$ ipython --no-banner

In [1]: import numpy as np

In [2]: np.set_printoptions(precision=3, suppress=True, linewidth=100, legacy="1.25")

In [3]: m1 = np.array([[0.1, 0.1, 1.2],
   ...:     [-0.5, 0.9, -0.6],
   ...:     [-0.9, 0.3, 0.2],
   ...:     [1.2, 0.0, -1.8]])

In [4]: rng = np.random.default_rng(5096)

In [5]: m1[0] = m1[2] + 0.3 * rng.normal(size=3)

In [6]: m1
Out[6]: 
array([[-1.019,  1.048,  0.684],
       [-0.5  ,  0.9  , -0.6  ],
       [-0.9  ,  0.3  ,  0.2  ],
       [ 1.2  ,  0.   , -1.8  ]])

In [7]: out = np.c_[m1[:, :1] @ np.array([[3]]), np.array([0, -2, -1, 1])]

In [8]: out
Out[8]: 
array([[-3.057,  0.   ],
       [-1.5  , -2.   ],
       [-2.7  , -1.   ],
       [ 3.6  ,  1.   ]])

In [9]: np.linalg.norm(np.linalg.qr(m1)[0].T @ out, axis=0) ** 2 / ((out ** 2).sum(axis=0) + 1e-12)
Out[9]: array([1.   , 0.724])

In [10]: np.round(np.linalg.norm(out - m1 @ np.linalg.lstsq(m1, out)[0], axis=0), 3) + 0
Out[10]: array([0.   , 1.288])

In [11]: np.linalg.matrix_rank(np.c_[m1, out])
Out[11]: 4

In [12]: data = np.load("m.npy")

In [13]: data
Out[13]: 
array([[-5,  0,  0,  1],
       [ 0, -2,  0,  4],
       [ 0,  0,  2,  0],
       [ 4,  4,  0, -2]])

In [14]: blk = np.stack([data, 5 * data, data[::-1]])

In [15]: print(np.linalg.det(blk))
[  136. 85000.   136.]

In [16]: blk.sum(axis=0)
Out[16]: 
array([[-26,   4,   0,   4],
       [  0, -12,   2,  24],
       [  0,  -2,  12,   4],
       [ 19,  24,   0, -11]])

In [17]: blk.shape
Out[17]: (3, 4, 4)

In [18]: x = np.array([2, -3, 3, 2])

In [19]: rhs = data @ x

In [20]: rhs
Out[20]: array([-8, 14,  6, -8])

In [21]: np.linalg.solve(data, rhs)
Out[21]: array([ 2., -3.,  3.,  2.])

In [22]: arr = np.loadtxt("sample4.csv", delimiter=",")

In [23]: arr
Out[23]: 
array([[-0.85 , -0.12 ,  0.143,  0.493],
       [ 0.   , -0.642, -0.763,  0.066],
       [-0.261,  0.731, -0.623, -0.091],
       [ 0.458,  0.195, -0.09 ,  0.863]])

In [24]: # orthonormal columns

In [25]: print(np.allclose(arr @ arr.T, arr.T @ arr))
True

In [26]: np.round(np.linalg.det(arr), 3)
Out[26]: -1.0

In [27]: (arr - arr.T) / 2
Out[27]: 
array([[ 0.   , -0.06 ,  0.202,  0.018],
       [ 0.06 ,  0.   , -0.747, -0.065],
       [-0.202,  0.747,  0.   , -0.001],
       [-0.018,  0.065,  0.001,  0.   ]])
